$ ipython --no-banner

In [1]: import numpy as np

In [2]: import numpy.linalg as la

In [3]: np.set_printoptions(suppress=True, linewidth=100)

In [4]: C = np.array([[1, 2, 0, 0, -3], [3, 1, -2, -3, 3]])

In [5]: rng = np.random.default_rng(9962)

In [6]: feats = rng.normal(size=(26, 2)) @ C + np.array([2, 0, 1, 2, 2])

In [7]: feats.round(1) + 0
Out[7]: 
array([[ 4.6,  0. , -1.1, -1.2,  6.8],
       [-1. , -2. ,  2.6,  4.4,  1.3],
       [ 2.5,  1.4,  1.2,  2.3, -0.5],
       [ 1.9, -3.1, -0.2,  0.2,  9.3],
       [-3.1, -0.6,  4.8,  7.7, -5.8],
       [ 2.2,  0.7,  1.1,  2.2,  0.6],
       [-0.8, -3.2,  1.9,  3.4,  4.7],
       [ 2.4,  0.9,  1. ,  2. ,  0.6],
       [-3.3, -3.9,  3.7,  6. ,  1.8],
       [ 1.4,  2.4,  2.4,  4.2, -4.8],
       [ 0.8,  1.5,  2.5,  4.3, -3.6],
       [ 1.2, -2. ,  0.8,  1.7,  5.5],
       [ 1.1,  0.6,  1.9,  3.4, -1. ],
       [-1.3, -0.6,  3.4,  5.6, -2.5],
       [-0.2, -3. ,  1.6,  2.8,  5.2],
       [-2.1, -1.3,  3.8,  6.2, -2.3],
       [ 4.8,  1.1, -0.8, -0.7,  4.3],
       [ 1.3,  1.8,  2.3,  3.9, -3.6],
       [-0.3, -3. ,  1.7,  3. ,  5. ],
       [ 2.4,  0.1,  0.7,  1.6,  2.4],
       [ 0. ,  0.1,  2.7,  4.5, -1.9],
       [ 0.8, -1.4,  1.4,  2.5,  3.4],
       [ 3.8,  0.3, -0.3,  0. ,  4.4],
       [ 5.7,  2.4, -1. , -1. ,  2.9],
       [-1.4, -1.4,  3.2,  5.3, -0.9],
       [-1.2, -1.3,  3. ,  5.1, -0.7]])

In [8]: labels = feats[:, 4] > np.median(feats[:, 4])

In [9]: u = feats[labels].mean(axis=0) - feats[~labels].mean(axis=0)

In [10]: print(labels.astype(int))
[1 1 0 1 0 0 1 0 1 0 0 1 0 0 1 0 1 0 1 1 0 1 1 1 0 0]

In [11]: round((((feats - feats.mean(axis=0)) @ u > 0) == labels).mean(), 1)
Out[11]: np.float64(0.9)

In [12]: np.argsort(-np.abs(u).round(6), kind="stable")
Out[12]: array([4, 3, 2, 1, 0])
